$ python -q
>>> import numpy as np
>>> np.set_printoptions(suppress=True, linewidth=160)
>>> F = np.load("layer7.npy")
>>> F
array([[ 12.095,  -4.641,  -9.915,   3.306],
       [  8.267,  -4.384,  -2.358,  -2.903],
       [ -6.902,  11.235,  -6.612,   2.461],
       [ 28.418,  -6.96 , -10.678,   4.648],
       [-29.405,  12.421, -10.139,   7.766],
       [ 27.7  ,  -1.756, -11.599,  -3.493],
       [ 37.68 , -14.463,  -5.93 ,  -5.402],
       [  7.082,  -5.549, -15.965,   2.665],
       [-19.464,  13.327,  -5.96 ,   4.1  ],
       [ 15.162,  -1.281, -10.217,  -4.895],
       [  4.026,  -1.294,  -3.455,  -0.051],
       [-23.216,   8.261,  12.648,   1.867],
       [ -5.427,  -4.302, -14.185,   6.874],
       [ -7.802,   3.638,  -1.919,   1.695],
       [ -9.376,   1.329,  18.904,  -6.539],
       [ -0.278,  -6.156,   0.481,   1.518],
       [ -9.979,  15.391,   4.705,   2.106],
       [ 15.885,  -6.862,  -8.632,   6.438],
       [-22.907,   4.872,   4.272,   4.83 ],
       [-20.575,  14.766,  -0.256,   3.474],
       [ 25.009,  -1.92 ,   3.195,  -8.372],
       [  2.644,   4.097,  11.502,  -5.78 ],
       [  4.988, -16.685, -22.601,  12.243],
       [ -7.071,   6.067,   1.173,  -1.09 ],
       [-26.516,   3.964,   1.22 ,  10.025],
       [  8.704,  -5.522,  -0.523,  -4.525],
       [-18.92 ,   6.309,  -3.5  ,   4.841],
       [-18.79 ,   2.216,  -9.662,  13.754],
       [ 14.387, -12.073,   0.862,   0.474],
       [ 37.678, -16.713,   0.716, -11.532],
       [ -7.876,   1.588,  14.018,  -3.716],
       [ 15.227,  -3.125,  15.702, -12.94 ],
       [-25.133,   7.184,   2.163,   1.656],
       [-27.225,  10.84 ,  -4.357,   4.948]])
>>> hat = F @ np.linalg.solve(F.T @ F, F.T)
>>> np.round(np.linalg.eigvalsh(hat), 3) + 0
array([0., 0., 0., 0., 0., 0., 0., 0., 0., 0., 0., 0., 0., 0., 0., 0., 0., 0., 0., 0., 0., 0., 0., 0., 0., 0., 0., 0., 0., 0., 1., 1., 1., 1.])
>>> np.linalg.matrix_rank(np.eye(34) - hat)
np.int64(30)
>>> np.round(hat @ F[:, 1], 3)
array([ -4.641,  -4.384,  11.235,  -6.96 ,  12.421,  -1.756, -14.463,  -5.549,  13.327,  -1.281,  -1.294,   8.261,  -4.302,   3.638,   1.329,  -6.156,  15.391,
        -6.862,   4.872,  14.766,  -1.92 ,   4.097, -16.685,   6.067,   3.964,  -5.522,   6.309,   2.216, -12.073, -16.713,   1.588,  -3.125,   7.184,  10.84 ])
>>> round(float(np.trace(hat)), 3)
4.0
